>>> import numpy as np
>>> from numpy import linalg as LA
>>> np.set_printoptions(precision=2, suppress=True, linewidth=140)
>>> O, _ = LA.qr(np.array([[0.7], [0.8], [0.3], [-0.7]]))
>>> F = O @ O.T
>>> F
array([[ 0.29,  0.33,  0.12, -0.29],
       [ 0.33,  0.37,  0.14, -0.33],
       [ 0.12,  0.14,  0.05, -0.12],
       [-0.29, -0.33, -0.12,  0.29]])
>>> vec = np.array([0, 0, 1, 2])
>>> np.round(np.trace(F), 2)
np.float64(1.0)
>>> print(np.eye(4) - F)
[[ 0.71 -0.33 -0.12  0.29]
 [-0.33  0.63 -0.14  0.33]
 [-0.12 -0.14  0.95  0.12]
 [ 0.29  0.33  0.12  0.71]]
>>> round((vec - F @ vec) @ (F @ vec), 2)
np.float64(-0.0)
>>> F @ vec
array([-0.45, -0.51, -0.19,  0.45])
>>> T = np.stack([F, 3 * F, F[::-1]])
>>> print(LA.norm(T, axis=(1, 2)))
[1. 3. 1.]
>>> T.sum(axis=0)
array([[ 0.86,  0.98,  0.37, -0.86],
       [ 1.43,  1.64,  0.61, -1.43],
       [ 0.82,  0.94,  0.35, -0.82],
       [-0.86, -0.98, -0.37,  0.86]])
>>> w, evecs = LA.eigh(F)
>>> vec = np.array([-1, -1, 1, 1])
>>> np.round(LA.eigvalsh(F[1:, 1:]), 2) + 0
array([0.  , 0.  , 0.71])
>>> print((np.sign(evecs[:, -1].round(6)) == np.sign(evecs[0, -1].round(6))).astype(int))
[1 1 1 0]
>>> evecs * np.abs(w) @ evecs.T
array([[ 0.29,  0.33,  0.12, -0.29],
       [ 0.33,  0.37,  0.14, -0.33],
       [ 0.12,  0.14,  0.05, -0.12],
       [-0.29, -0.33, -0.12,  0.29]])
>>> print(np.round(vec @ F @ vec, 2))
2.11
>>> np.round(np.abs(F).sum(axis=1).max(), 2), round(float(np.abs(w).max()), 2)
(np.float64(1.17), 1.0)
>>> round(LA.norm(F, 2) / LA.norm(F), 2)
np.float64(1.0)
>>> LA.matrix_rank(F, rtol=0.1)
np.int64(1)
>>> K = np.loadtxt("out2.csv", delimiter=",")
>>> K
array([[-19.  ,   3.61,  -5.09],
       [-15.89,   8.39,   8.78],
       [ -6.91,   7.79,  17.07],
       [ 18.64,  -0.78,  -7.22],
       [-12.19, -15.11,  -4.78],
       [ 11.28,  15.28,  -6.26],
       [-12.9 ,  -4.71,  14.54],
       [  0.11,  19.42,   4.78],
       [ 17.41,  -6.13,   7.71],
       [-19.97,  -0.59,  -0.96],
       [ -3.26,   3.24,  19.46],
       [  4.89,  18.94,  -4.15],
       [  5.16,  18.51,   5.55],
       [ 12.6 ,   4.97,  14.71],
       [ 11.31, -12.73, -10.49],
       [-14.17,   9.91, -10.05],
       [ 19.14,   1.22,  -5.68],
       [  2.45, -19.85,   0.31],
       [-16.24,  -8.33,  -8.19],
       [ -1.53,  19.35,  -4.84],
       [  3.76,  16.06,  11.31],
       [-10.47,   9.64,  14.06],
       [  2.76,  13.26, -14.71]])
>>> Xs = K - K.mean(axis=0)
>>> U, sv, Vt = LA.svd(Xs, full_matrices=False)
>>> np.abs(U[:, 0]).argmax()
np.int64(16)
>>> sv ** 2 / (sv ** 2).sum()
array([0.41, 0.35, 0.24])
>>> np.round((sv ** 2).sum() ** 2 / (sv ** 4).sum(), 2)
np.float64(2.88)
>>> print(LA.matrix_rank(Xs))
3
>>> Xs = (K - K.mean(axis=0)) / K.std(axis=0)
>>> print(Xs.std(axis=0))
[1. 1. 1.]
>>> coef = LA.lstsq(np.delete(Xs, 1, axis=1), Xs[:, 1])[0]
>>> np.abs(coef).argmax()
np.int64(1)
>>> hat = K @ LA.solve(K.T @ K, K.T)
>>> np.round(LA.eigvalsh(hat), 2) + 0
array([0., 0., 0., 0., 0., 0., 0., 0., 0., 0., 0., 0., 0., 0., 0., 0., 0., 0., 0., 0., 1., 1., 1.])
>>> hat @ K[:, 2]
array([ -5.09,   8.78,  17.07,  -7.22,  -4.78,  -6.26,  14.54,   4.78,   7.71,  -0.96,  19.46,  -4.15,   5.55,  14.71, -10.49, -10.05,
        -5.68,   0.31,  -8.19,  -4.84,  11.31,  14.06, -14.71])
>>> np.diag(hat)
array([0.13, 0.11, 0.14, 0.11, 0.11, 0.13, 0.14, 0.11, 0.15, 0.12, 0.16, 0.13, 0.11, 0.16, 0.11, 0.16, 0.11, 0.12, 0.13, 0.14, 0.12, 0.12,
       0.17])
>>> print(LA.matrix_rank(np.eye(23) - hat))
20
>>> np.trace(hat)
np.float64(3.0)
>>> basis = K[[22, 2]].astype(float)
>>> for _ in range(7):
...     labels = LA.norm(K[:, None] - basis, axis=-1).argmin(axis=1)
...     basis = np.array([K[labels == j].mean(axis=0) for j in range(2)])
... 
>>> labels
array([1, 1, 1, 0, 1, 0, 1, 0, 0, 1, 1, 0, 0, 0, 0, 1, 0, 1, 1, 0, 0, 1, 0])
>>> print(np.abs(basis[1] - basis[0]).argmax())
0
>>> print(np.bincount(labels))
[12 11]
>>> C2 = np.cov(K, rowvar=False)
>>> np.argsort(-K.std(axis=0).round(6), kind="stable")
array([0, 1, 2])
>>> round(np.corrcoef(K[:, 1], K[:, 2])[0, 1], 2)
np.float64(0.1)
>>> LA.eigvalsh(C2)[::-1]
array([160.76, 137.96,  95.57])
>>> np.corrcoef(K.T)
array([[ 1.  ,  0.06, -0.09],
       [ 0.06,  1.  ,  0.1 ],
       [-0.09,  0.1 ,  1.  ]])
>>> W0 = np.load("sample12.npy")
>>> print(W0)
[[ 0.83  0.16 -0.13  0.44 -0.69]
 [ 0.16  3.01  0.97  0.61 -0.99]
 [-0.13  0.97  3.23  0.06  1.63]
 [ 0.44  0.61  0.06  0.59  0.06]
 [-0.69 -0.99  1.63  0.06  3.34]]
>>> U, sv, Vt = LA.svd(W0)
>>> evecs = Vt[:(sv > 1e-8).sum()]
>>> rng = np.random.default_rng(7)
>>> vec = W0[1] + 2 * W0[4] + rng.integers(2) * np.eye(5)[4]
>>> vec
array([-1.22,  1.03,  4.22,  0.74,  6.69])
>>> LA.matrix_rank(np.vstack([W0, vec]))
np.int64(5)
>>> M = np.loadtxt("a.csv", delimiter=",")
>>> M
array([[ 0.5 ,  0.5 , -0.9 , -2.7 ],
       [ 0.3 , -1.4 , -0.1 , -0.25],
       [ 0.9 ,  0.7 , -1.5 , -4.47],
       [-1.  , -0.3 ,  1.7 ,  5.13],
       [-0.2 ,  0.1 , -1.2 , -3.58],
       [-1.2 ,  1.9 ,  1.3 ,  3.98],
       [-1.  ,  0.5 ,  0.6 ,  1.74],
       [ 0.7 , -0.1 , -0.5 , -1.44],
       [ 0.9 ,  0.3 , -0.8 , -2.42],
       [-1.3 , -1.  ,  0.1 ,  0.3 ],
       [ 1.2 ,  0.2 ,  1.  ,  3.04],
       [ 0.7 ,  0.3 , -1.2 , -3.6 ],
       [ 0.8 ,  1.7 ,  0.4 ,  1.17],
       [-0.2 ,  0.4 , -0.4 , -1.21]])
>>> vec = np.array([1, 1, 0, 1])
>>> h = np.maximum(M @ vec, 0)
>>> print(M.T @ h)
[-2.42 15.49 19.25 58.22]
>>> M * (h > 1e-9)[:, None]
array([[ 0.  ,  0.  , -0.  , -0.  ],
       [ 0.  , -0.  , -0.  , -0.  ],
       [ 0.  ,  0.  , -0.  , -0.  ],
       [-1.  , -0.3 ,  1.7 ,  5.13],
       [-0.  ,  0.  , -0.  , -0.  ],
       [-1.2 ,  1.9 ,  1.3 ,  3.98],
       [-1.  ,  0.5 ,  0.6 ,  1.74],
       [ 0.  , -0.  , -0.  , -0.  ],
       [ 0.  ,  0.  , -0.  , -0.  ],
       [-0.  , -0.  ,  0.  ,  0.  ],
       [ 1.2 ,  0.2 ,  1.  ,  3.04],
       [ 0.  ,  0.  , -0.  , -0.  ],
       [ 0.8 ,  1.7 ,  0.4 ,  1.17],
       [-0.  ,  0.  , -0.  , -0.  ]])
>>> M2 = np.array([[0, 0], [2, 1], [0, 0], [2, 2]])
>>> LA.matrix_rank(M @ M2)
np.int64(2)
>>> print(np.einsum("ij->j", M))
[ 1.1   3.8  -1.5  -4.31]
>>> np.vstack([M, M2.T]).shape
(16, 4)
>>> M2 = np.c_[M[:, :3] @ np.array([[4, 5, 2], [2, 2, 4], [3, 0, 1]]), np.array([0, 2, -1, 1, -3, 0, -2, 2, 2, -3, 3, -2, -1, 0])]
>>> M2
array([[ 0.3,  3.5,  2.1,  0. ],
       [-1.9, -1.3, -5.1,  2. ],
       [ 0.5,  5.9,  3.1, -1. ],
       [ 0.5, -5.6, -1.5,  1. ],
       [-4.2, -0.8, -1.2, -3. ],
       [ 2.9, -2.2,  6.5,  0. ],
       [-1.2, -4. ,  0.6, -2. ],
       [ 1.1,  3.3,  0.5,  2. ],
       [ 1.8,  5.1,  2.2,  2. ],
       [-6.9, -8.5, -6.5, -3. ],
       [ 8.2,  6.4,  4.2,  3. ],
       [-0.2,  4.1,  1.4, -2. ],
       [ 7.8,  7.4,  8.8, -1. ],
       [-1.2, -0.2,  0.8,  0. ]])
>>> print(LA.matrix_rank(M2))
4
>>> LA.matrix_rank(np.c_[M, M2])
np.int64(5)
>>> np.round(LA.norm(M2 - M @ LA.lstsq(M, M2)[0], axis=0), 2) + 0
array([0.  , 0.  , 0.  , 3.92])
>>> np.round(LA.lstsq(M, M2[:, 0])[0], 2) + 0
array([4., 2., 3., 0.])
>>> d = LA.norm(M[:, None] - M[None], axis=-1)
>>> np.unravel_index(d.round(6).argmax(), d.shape)
(np.int64(2), np.int64(3))
>>> LA.matrix_rank(d ** 2)
np.int64(6)
>>> d.mean(axis=1).argmax()
np.int64(3)
>>> np.flatnonzero(d[7] < d.mean() / 2)
array([ 0,  1,  7,  8, 13])
>>> (d + 1e9 * np.eye(14)).round(6).argmin(axis=1)
array([ 8,  9, 11,  5, 11,  3,  9, 13,  0,  1, 12,  4,  6,  7])
>>> d[7].round(6).argsort(kind="stable")[:4]
array([ 7, 13,  8,  0])
>>> feats = np.loadtxt("layer17.csv", delimiter=",")
>>> feats
array([[  2.,   2.,  -1.],
       [  0.,   5.,  -4.],
       [ -3.,   8.,  -3.],
       [ -2.,   7.,  -6.],
       [ -1.,   8.,  -6.],
       [ -4.,  11.,  -3.],
       [ -3.,  13.,  -5.],
       [ -6.,  16.,  -2.],
       [ -5.,  18.,  -5.],
       [ -4.,  18.,  -7.],
       [ -5.,  15.,  -5.],
       [ -6.,  14.,  -4.],
       [ -9.,  13.,  -6.],
       [ -7.,  14.,  -7.],
       [ -9.,  14.,  -4.],
       [-11.,  12.,  -6.],
       [-10.,   9.,  -8.],
       [-13.,   6.,  -9.],
       [-14.,   5.,  -9.],
       [-11.,   3., -10.],
       [-13.,   2.,  -9.],
       [-13.,   5.,  -6.]])
>>> Xs = (feats - feats.mean(axis=0)) / feats.std(axis=0)
>>> np.argwhere(np.abs(Xs) > 2)
array([], shape=(0, 2), dtype=int64)
>>> Xs.std(axis=0)
array([1., 1., 1.])
>>> coef = LA.lstsq(np.delete(Xs, 0, axis=1), Xs[:, 0])[0]
>>> round(float(1 - np.var(Xs[:, 0] - np.delete(Xs, 0, axis=1) @ coef)), 2)
0.49
>>> coef
array([-0.04,  0.71])
>>> E = np.load("m.npy")
>>> E
array([[3, 0],
       [0, 2]])
>>> def softmax(z):
...     e = np.exp(z - z.max(axis=-1, keepdims=True))
...     return e / e.sum(axis=-1, keepdims=True)
... 
>>> np.round(softmax(10 * M[0]), 2) + 0
array([0.5, 0.5, 0. , 0. ])
>>> softmax(M).sum(axis=1)
array([1., 1., 1., 1., 1., 1., 1., 1., 1., 1., 1., 1., 1., 1.])
>>> S = M @ M.T / np.sqrt(4)
>>> print(softmax(S).round(6).argmax(axis=1))
[2 1 2 3 2 3 3 2 2 3 3 2 5 2]
>>> softmax(S)[0] @ M
array([ 0.72,  0.55, -1.37, -4.08])
>>> f = np.array([0, 5])
>>> M2 = E + np.outer(f, np.eye(2)[0])
>>> LA.matrix_rank(M2 - E)
np.int64(1)
>>> np.round(LA.det(M2) / LA.det(E), 2), round(1 + LA.solve(E, f)[0], 2)
(np.float64(1.0), np.float64(1.0))
>>> M2
array([[3., 0.],
       [5., 2.]])
>>> print(LA.matrix_rank(LA.inv(M2) - LA.inv(E), tol=1e-8))
1
>>> arr = np.load("x.npy")
>>> print(arr)
[[-4.03  0.23  0.97]
 [-0.15  3.92  2.41]
 [ 1.13  2.23  5.45]
 [-2.54 -0.2  -0.73]
 [-5.68  0.01 -3.02]
 [-5.46  1.74 -1.21]
 [-5.57  0.44  0.86]
 [-5.29  1.98  1.68]
 [ 0.8   1.73  1.93]
 [ 2.44  0.67  4.35]
 [-3.46 -0.05  2.06]
 [-0.6   2.71  1.93]
 [ 0.1  -0.11  6.08]]
>>> O, evecs = LA.qr(arr[:, :1])[0], LA.qr(arr[:, 1:])[0]
>>> sv = LA.svd(O.T @ evecs, compute_uv=False)
>>> np.degrees(np.arccos(sv.clip(0, 1)))
array([67.4])
>>> print(round(float(LA.norm(O @ O.T - evecs @ evecs.T, 2)), 2))
1.0
>>> labels = rng.permutation(3)
>>> M2 = arr[:, labels] * rng.choice([-1, 1], 3)
>>> M2
array([[-4.03,  0.97,  0.23],
       [-0.15,  2.41,  3.92],
       [ 1.13,  5.45,  2.23],
       [-2.54, -0.73, -0.2 ],
       [-5.68, -3.02,  0.01],
       [-5.46, -1.21,  1.74],
       [-5.57,  0.86,  0.44],
       [-5.29,  1.68,  1.98],
       [ 0.8 ,  1.93,  1.73],
       [ 2.44,  4.35,  0.67],
       [-3.46,  2.06, -0.05],
       [-0.6 ,  1.93,  2.71],
       [ 0.1 ,  6.08, -0.11]])
>>> U, _, Vt = LA.svd(arr.T @ M2)
>>> labels
array([0, 2, 1])
>>> np.round(U @ Vt, 2) + 0
array([[1., 0., 0.],
       [0., 0., 1.],
       [0., 1., 0.]])
>>> Xs = arr - arr.mean(axis=0)
>>> U, sv, Vt = LA.svd(Xs, full_matrices=False)
>>> Vt[0] * np.sign(Vt[0, np.abs(Vt[0]).argmax()])
array([0.76, 0.11, 0.64])
>>> round(float((sv ** 2).sum() ** 2 / (sv ** 4).sum()), 2)
1.52
>>> sv
array([12.7 ,  4.88,  4.08])
>>> d = LA.norm(arr[:, None] - arr[None], axis=-1)
>>> d.mean(axis=1).argmax()
np.int64(4)
>>> (d + 1e9 * np.eye(13)).round(6).argmin(axis=1)
array([10, 11,  9,  0,  5,  6,  0,  6, 11,  2,  0,  1,  2])
>>> LA.norm(arr, axis=1)
array([4.15, 4.6 , 6.  , 2.65, 6.43, 5.86, 5.65, 5.89, 2.71, 5.03, 4.03, 3.38, 6.08])
>>> LA.matrix_rank(d ** 2)
np.int64(5)
>>> vec = np.array([2, 4, 0])
>>> h = np.maximum(arr @ vec, 0)
>>> arr * (h > 1e-9)[:, None]
array([[-0.  ,  0.  ,  0.  ],
       [-0.15,  3.92,  2.41],
       [ 1.13,  2.23,  5.45],
       [-0.  , -0.  , -0.  ],
       [-0.  ,  0.  , -0.  ],
       [-0.  ,  0.  , -0.  ],
       [-0.  ,  0.  ,  0.  ],
       [-0.  ,  0.  ,  0.  ],
       [ 0.8 ,  1.73,  1.93],
       [ 2.44,  0.67,  4.35],
       [-0.  , -0.  ,  0.  ],
       [-0.6 ,  2.71,  1.93],
       [ 0.  , -0.  ,  0.  ]])
>>> np.flatnonzero(h > 1e-9)
array([ 1,  2,  8,  9, 11])
>>> arr.T @ h
array([ 29.8 , 131.15, 165.93])
>>> h
array([ 0.  , 15.38, 11.18,  0.  ,  0.  ,  0.  ,  0.  ,  0.  ,  8.52,  7.56,  0.  ,  9.64,  0.  ])
>>> print(np.maximum(arr @ (3 * vec), 0))
[ 0.   46.14 33.54  0.    0.    0.    0.    0.   25.56 22.68  0.   28.92  0.  ]
>>> np.maximum(arr @ vec, 0) - np.maximum(-arr @ vec, 0)
array([ -7.14,  15.38,  11.18,  -5.88, -11.32,  -3.96,  -9.38,  -2.66,   8.52,   7.56,  -7.12,   9.64,  -0.24])
